$ python -q
>>> import numpy as np
>>> np.set_printoptions(precision=2, suppress=True, linewidth=100)
>>> f = np.array([1, 1, 0, 2])
>>> rng = np.random.default_rng(162757)
>>> K = np.outer(rng.normal(size=25), f) + 0.1 * rng.normal(size=(25, 4))
>>> K.round(2) + 0
array([[-0.62, -0.41,  0.05, -0.81],
       [-0.13, -0.13,  0.04, -0.32],
       [-0.25, -0.08, -0.15, -0.33],
       [-0.44, -0.76,  0.02, -1.09],
       [ 0.37,  0.13, -0.11,  0.56],
       [ 0.53,  0.48, -0.2 ,  0.57],
       [ 1.21,  1.26, -0.07,  2.27],
       [-0.27, -0.34, -0.06, -0.63],
       [ 0.33,  0.39,  0.01,  0.66],
       [-0.5 , -0.41,  0.14, -0.75],
       [-0.45, -0.18, -0.07, -0.28],
       [-0.07, -0.06,  0.  , -0.15],
       [-0.02, -0.28, -0.01, -0.23],
       [ 0.2 ,  0.27, -0.12,  0.37],
       [ 0.99,  0.89, -0.04,  2.14],
       [ 0.97,  1.08,  0.12,  1.85],
       [-0.1 ,  0.29, -0.11,  0.22],
       [ 1.29,  1.45, -0.05,  2.85],
       [ 0.02,  0.32,  0.02,  0.18],
       [ 1.28,  1.22,  0.11,  2.24],
       [-0.67, -0.51,  0.03, -1.18],
       [-0.81, -0.78,  0.07, -1.24],
       [ 0.45,  0.61,  0.09,  1.23],
       [ 0.19,  0.4 , -0.18,  0.52],
       [ 0.98,  0.92,  0.03,  2.06]])
>>> d = np.linalg.norm(K[:, None] - K[None], axis=-1)
>>> np.unravel_index(d.round(6).argmax(), d.shape)
(np.int64(17), np.int64(21))
>>> d[:5, :5]
array([[0.  , 0.75, 0.71, 0.49, 1.78],
       [0.75, 0.  , 0.23, 1.05, 1.05],
       [0.71, 0.23, 0.  , 1.05, 1.11],
       [0.49, 1.05, 1.05, 0.  , 2.05],
       [1.78, 1.05, 1.11, 2.05, 0.  ]])
>>> np.linalg.matrix_rank(d ** 2)
np.int64(6)
>>> M2 = np.c_[K[:, :3] @ np.array([[-2, 4, 0], [-1, 0, -4], [5, -4, 2]]), np.array([-1, 2, -1, 0, -1, -2, -2, 2, 0, 3, -3, 0, 1, -3, -2, 0, 3, 1, 0, 2, -1, 0, -2, 1, 1])]
>>> M2
array([[ 1.88, -2.68,  1.72, -1.  ],
       [ 0.61, -0.7 ,  0.61,  2.  ],
       [-0.14, -0.43,  0.03, -1.  ],
       [ 1.74, -1.82,  3.1 ,  0.  ],
       [-1.4 ,  1.91, -0.72, -1.  ],
       [-2.55,  2.93, -2.32, -2.  ],
       [-4.03,  5.11, -5.18, -2.  ],
       [ 0.56, -0.83,  1.22,  2.  ],
       [-1.01,  1.28, -1.55,  0.  ],
       [ 2.1 , -2.56,  1.9 ,  3.  ],
       [ 0.73, -1.52,  0.58, -3.  ],
       [ 0.2 , -0.28,  0.23,  0.  ],
       [ 0.29, -0.06,  1.11,  1.  ],
       [-1.25,  1.26, -1.33, -3.  ],
       [-3.05,  4.1 , -3.63, -2.  ],
       [-2.42,  3.39, -4.09,  0.  ],
       [-0.66,  0.06, -1.39,  3.  ],
       [-4.28,  5.36, -5.9 ,  1.  ],
       [-0.26,  0.01, -1.23,  0.  ],
       [-3.24,  4.69, -4.66,  2.  ],
       [ 2.01, -2.79,  2.12, -1.  ],
       [ 2.75, -3.53,  3.27,  0.  ],
       [-1.06,  1.43, -2.28, -2.  ],
       [-1.67,  1.48, -1.94,  1.  ],
       [-2.76,  3.83, -3.62,  1.  ]])
>>> np.round(np.linalg.lstsq(K, M2[:, 0])[0], 2) + 0
array([-2., -1.,  5.,  0.])
